$ python -q
>>> import numpy as np
>>> from numpy import linalg as LA
>>> np.set_printoptions(suppress=True, linewidth=120)
>>> rd = lambda a: np.round(a, 2) + 0
>>> mat = np.load("sample19.npy")
>>> mat
array([[1, 1, 1, 8],
       [8, 1, 1, 1],
       [1, 8, 1, 1],
       [1, 1, 8, 1]])
>>> rd(LA.eigvals(mat).sum().real)
np.float64(4.0)
>>> np.einsum("ij,ji->", mat, mat)
np.int64(72)
>>> rd(np.poly(mat))
array([    1.,    -4.,   -28.,  -196., -3773.])
>>> rd(LA.eigvals(mat))
array([11.+0.j, -7.+0.j,  0.+7.j,  0.-7.j])
>>> rd(LA.det(2 * mat)), rd(LA.det(mat))
(np.float64(-60368.0), np.float64(-3773.0))
>>> rng = np.random.default_rng(90)
>>> labels = rng.permutation(4)
>>> labels
array([1, 2, 3, 0])
>>> B = mat[labels][:, labels]
>>> B
array([[1, 1, 1, 8],
       [8, 1, 1, 1],
       [1, 8, 1, 1],
       [1, 1, 8, 1]])
>>> np.diag(B)
array([1, 1, 1, 1])
>>> np.trace(B)
np.int64(4)
>>> rd(np.sort(np.abs(LA.eigvals(B))))
array([ 7.,  7.,  7., 11.])
>>> rd(LA.det(B)), rd(LA.det(mat[labels]))
(np.float64(-3773.0), np.float64(3773.0))
>>> np.allclose(B, mat)
True
>>> proj = np.triu(np.array([[-1, 4, 1, -5], [4, 2, 3, -1], [-1, 2, 2, 5], [-1, 3, 1, 0]]), 1) + np.eye(4)
>>> B = proj @ mat @ LA.inv(proj)
>>> LA.matrix_rank(B)
np.int64(4)
>>> np.trace(B), np.trace(mat)
(np.float64(4.0), np.int64(4))
>>> B
array([[   29.,  -108.,   261., -1260.],
       [   10.,   -16.,    34.,  -133.],
       [    6.,   -11.,    68.,  -315.],
       [    1.,    -3.,    16.,   -77.]])
>>> rd(LA.det(B))
np.float64(-3773.0)
>>> f = np.array([-2, -2])
>>> np.polyval(f, mat[3])
array([ -4,  -4, -18,  -4])
>>> np.correlate(mat[3], mat[2], "full")
array([ 1,  2, 17, 18, 66, 16,  1])
>>> np.cross(mat[3, :3], mat[2, :3])
array([-63,   7,   7])
>>> mat @ np.ones(4)
array([11., 11., 11., 11.])
>>> np.sort(np.abs(np.fft.fft(mat[0]))), rd(np.sort(LA.svd(mat, compute_uv=False)))
(array([ 7.,  7.,  7., 11.]), array([ 7.,  7.,  7., 11.]))
>>> mat @ (-1.0) ** np.arange(4)
array([-7.,  7., -7.,  7.])
>>> np.fft.fft(mat[0])
array([11.+0.j,  0.+7.j, -7.+0.j,  0.-7.j])
>>> data = np.eye(5, dtype=int)[rng.permutation(5)] * np.array([4, 4, 3, 5, 1])
>>> data
array([[0, 4, 0, 0, 0],
       [0, 0, 3, 0, 0],
       [0, 0, 0, 5, 0],
       [0, 0, 0, 0, 1],
       [4, 0, 0, 0, 0]])
>>> B = data + rng.integers(-2, 3, (5, 4)) @ rng.integers(-2, 3, (4, 5))
>>> B
array([[ 2,  2, -2, -2, -1],
       [ 2, -5,  0,  0,  2],
       [ 2,  7, -1, -1,  1],
       [-6, -3,  5, 10,  2],
       [10,  0,  4, -2,  0]])
>>> LA.matrix_rank(B - data, tol=1e-8)
np.int64(4)
>>> M, _ = LA.qr(np.array([[-0.2, -1.0], [-0.3, 0.5]]))
>>> rd(M)
array([[-0.55, -0.83],
       [-0.83,  0.55]])
>>> M.inv()
Traceback (most recent call last):
  File "<python-input-42>", line 1, in <module>
    M.inv()
    ^^^^^
AttributeError: 'numpy.ndarray' object has no attribute 'inv'
>>> rd(LA.matrix_power(M, 2))
array([[1., 0.],
       [0., 1.]])
>>> np.allclose(M, M.T)
True
>>> (M - M.T) / 2
array([[0., 0.],
       [0., 0.]])
>>> assert M == M.T
Traceback (most recent call last):
  File "<python-input-46>", line 1, in <module>
    assert M == M.T
           ^^^^^^^^
ValueError: The truth value of an array with more than one element is ambiguous. Use a.any() or a.all()
>>> LA.determinant(M)
Traceback (most recent call last):
  File "<python-input-47>", line 1, in <module>
    LA.determinant(M)
    ^^^^^^^^^^^^^^
AttributeError: module 'numpy.linalg' has no attribute 'determinant'
>>> rd(np.trace(M))
np.float64(0.0)
>>> Q, r_ = LA.qr(M)
>>> rd(Q)
array([[-0.55, -0.83],
       [-0.83,  0.55]])
>>> np.trace(Q @ Q.T)
np.float64(2.0)
>>> rd(Q.T @ Q)
array([[1., 0.],
       [0., 1.]])
>>> rd(np.abs(np.diag(r_)))
array([1., 1.])
>>> vec = np.array([2, 2])
>>> rd(LA.inv(M))
array([[-0.55, -0.83],
       [-0.83,  0.55]])
>>> rd(M.T @ (M @ vec))
array([2., 2.])
>>> rd(LA.norm(vec)), rd(LA.norm(M @ vec))
(np.float64(2.83), np.float64(2.83))
>>> B = np.array([[3, 3], [0, 0]])
>>> cent = np.array([[-1, 9], [-6, -2]])
>>> W0 = np.block([[B, np.array([[-9, 1], [-9, 0]])], [np.zeros((2, 2)), cent]])
>>> W0
array([[ 3.,  3., -9.,  1.],
       [ 0.,  0., -9.,  0.],
       [ 0.,  0., -1.,  9.],
       [ 0.,  0., -6., -2.]])
>>> f, g = W0[2], W0[0]
>>> f @ g
np.float64(18.0)
>>> p = (f @ g) / (f @ f) * f
>>> LA.matrix_rank(np.outer(f, g))
np.int64(1)
>>> np.outer(f, g)
array([[  0.,   0.,  -0.,   0.],
       [  0.,   0.,  -0.,   0.],
       [ -3.,  -3.,   9.,  -1.],
       [ 27.,  27., -81.,   9.]])
>>> rd(g - p)
array([ 3.  ,  3.  , -8.78, -0.98])
>>> proj = np.triu(np.array([[-1, 1], [-4, 4]]), 1) + np.eye(2)
>>> B = proj @ M @ LA.inv(proj)
>>> rd(np.trace(B)), rd(np.trace(M))
(np.float64(0.0), np.float64(0.0))
>>> rd(proj @ M - M @ proj)
array([[-0.83,  1.11],
       [ 0.  ,  0.83]])
>>> rd(LA.det(B))
np.float64(-1.0)
>>> try:
...     LA.inv(W0)
... except LA.LinAlgError as e:
...     print(e)
... 
Singular matrix
>>> np.allclose(W0[:-1].T @ LA.lstsq(W0[:-1].T, W0[-1])[0], W0[-1])
True
>>> rd(W0 @ LA.pinv(W0) @ W0)
array([[ 3.,  3., -9.,  1.],
       [ 0.,  0., -9.,  0.],
       [ 0.,  0., -1.,  9.],
       [ 0.,  0., -6., -2.]])
>>> np.abs(np.diag(LA.qr(W0)[1])) > 1e-9
array([ True, False,  True,  True])
>>> rd(LA.det(W0[::-1]))
np.float64(0.0)
>>> np.einsum("ij,ji->", W0, W0)
np.float64(-94.0)
>>> rd(np.poly(W0))
array([   1.,    0.,   47., -168.,    0.])
>>> np.einsum("ii->", W0)
np.float64(0.0)
>>> arr = np.load("mat.npy")
>>> arr
array([[ -5,  13,  14,  -3],
       [  9,  -3,  -6,  -3],
       [  5, -13, -14,   3],
       [  7,  -8, -10,   0],
       [ 10,   8,   4,  -8]])
>>> # rows and columns are dependent
>>> np.unique(arr.round(6), axis=0).shape
(5, 4)
>>> rd(arr @ LA.pinv(arr) @ arr)
array([[ -5.,  13.,  14.,  -3.],
       [  9.,  -3.,  -6.,  -3.],
       [  5., -13., -14.,   3.],
       [  7.,  -8., -10.,   0.],
       [ 10.,   8.,   4.,  -8.]])
>>> E = np.loadtxt("run15.csv", delimiter=",")
>>> rd(E)
array([[ 1.  ,  0.  ,  0.  ,  0.  ],
       [ 0.  ,  1.  ,  0.  ,  0.  ],
       [ 0.  ,  0.  , -0.5 ,  0.87],
       [ 0.  ,  0.  , -0.87, -0.5 ]])
>>> # splits into 3 blocks
>>> rd(E @ E.T)
array([[1., 0., 0., 0.],
       [0., 1., 0., 0.],
       [0., 0., 1., 0.],
       [0., 0., 0., 1.]])
>>> rd(E.T @ E)
array([[1., 0., 0., 0.],
       [0., 1., 0., 0.],
       [0., 0., 1., 0.],
       [0., 0., 0., 1.]])
>>> labels = rng.permutation(4)
>>> B = E[:, labels] * rng.choice([-1, 1], 4)
>>> rd(B)
array([[ 0.  ,  0.  ,  0.  , -1.  ],
       [ 0.  ,  0.  , -1.  ,  0.  ],
       [-0.5 ,  0.87,  0.  ,  0.  ],
       [-0.87, -0.5 ,  0.  ,  0.  ]])
>>> U, _, Vt = LA.svd(E.T @ B)
>>> labels
array([2, 3, 1, 0])
>>> K = np.array([[2.0, 1.0, 0.0, 0.0],
...     [0.0, 2.0, 1.0, 0.0],
...     [0.0, 0.0, 2.0, 1.0],
...     [0.0, 0.0, 0.0, 2.0]])
>>> vec = np.array([-3, 1, -3, 3])
>>> a = np.maximum(K @ vec, 0)
>>> K.T @ a
array([ 0.,  0.,  0., 12.])
>>> np.maximum(K @ vec, 0) - np.maximum(-K @ vec, 0)
array([-5., -1., -3.,  6.])
>>> K * (a > 1e-9)[:, None]
array([[0., 0., 0., 0.],
       [0., 0., 0., 0.],
       [0., 0., 0., 0.],
       [0., 0., 0., 2.]])
>>> f = np.array([3, 1])
>>> np.correlate(K[2], K[3], "full")
array([0., 0., 4., 2., 0., 0., 0.])
>>> np.convolve(K[2], f)
array([0., 0., 6., 5., 1.])
>>> np.array([np.convolve(row, f, "same") for row in K])
array([[6., 5., 1., 0.],
       [0., 6., 5., 1.],
       [0., 0., 6., 5.],
       [0., 0., 0., 6.]])
>>> np.polyval(f, K[2])
array([1., 1., 7., 4.])
>>> np.cross(K[2, :3], K[3, :3])
array([0., 0., 0.])
>>> G = K.T @ K
>>> rd(LA.eigvalsh(G)[::-1])
array([8.13, 5.92, 3.38, 1.58])
>>> (K @ K.T).shape
(4, 4)
>>> LA.matrix_rank(G)
np.int64(4)
>>> np.allclose(G, G.T)
True
>>> w, vecs = LA.eig(K)
>>> K @ vecs[:, 0] - w[0] * vecs[:, 0]
array([0., 0., 0., 0.])
>>> np.prod(w)
np.float64(16.0)
>>> f = np.array([1, 2, 1, 2])
>>> B = K + np.outer(f, np.eye(4)[1])
>>> rd(LA.det(B) / LA.det(K)), rd(1 + LA.solve(K, f)[1])
(np.float64(2.0), np.float64(2.0))
>>> B
array([[2., 2., 0., 0.],
       [0., 4., 1., 0.],
       [0., 1., 2., 1.],
       [0., 2., 0., 2.]])
>>> LA.matrix_rank(LA.inv(B) - LA.inv(K), tol=1e-8)
np.int64(1)
>>> LA.matrix_rank(B - K)
np.int64(1)
>>> feats = np.load("dump.npy")
>>> feats
array([[ -4.2 ,   3.06, -14.59],
       [  2.31,  -6.31,  13.18],
       [-11.46,   2.38,  -0.23],
       [ -3.04,   4.94,  -5.44],
       [ 10.29,  -5.33,   0.79],
       [  4.8 ,  -8.25,  -4.6 ],
       [  9.16, -10.16,   1.71],
       [ 11.55, -11.38,   8.46],
       [  1.57,   5.57,  -0.57],
       [ -2.71,   0.63,   8.79],
       [ -1.94,   1.04,   5.68],
       [ -0.7 ,   4.38,  -2.63]])
>>> vec = np.array([0, 3, 2])
>>> y = feats @ vec
>>> try:
...     LA.solve(feats, y)
... except LA.LinAlgError as e:
...     print(e)
... 
Last 2 dimensions of the array must be square
>>> rd(LA.pinv(feats) @ feats)
array([[1., 0., 0.],
       [0., 1., 0.],
       [0., 0., 1.]])
>>> rd(LA.solve(feats.T @ feats, feats.T @ y))
array([0., 3., 2.])
>>> rd(y)
array([-20.  ,   7.43,   6.68,   3.94, -14.41, -33.95, -27.06, -17.22,  15.57,  19.47,  14.48,   7.88])
>>> y = y + 0.1 * rng.normal(size=12)
>>> rd(y)
array([-19.97,   7.37,   6.57,   4.08, -14.29, -34.09, -27.19, -17.27,  15.62,  19.33,  14.45,   7.96])
>>> b, *_ = LA.lstsq(feats, y)
>>> [round(float(LA.norm(LA.solve(feats.T @ feats + lam * np.eye(3), feats.T @ y))), 2) for lam in (0, 1, 10, 100)]
[3.62, 3.6, 3.41, 2.45]
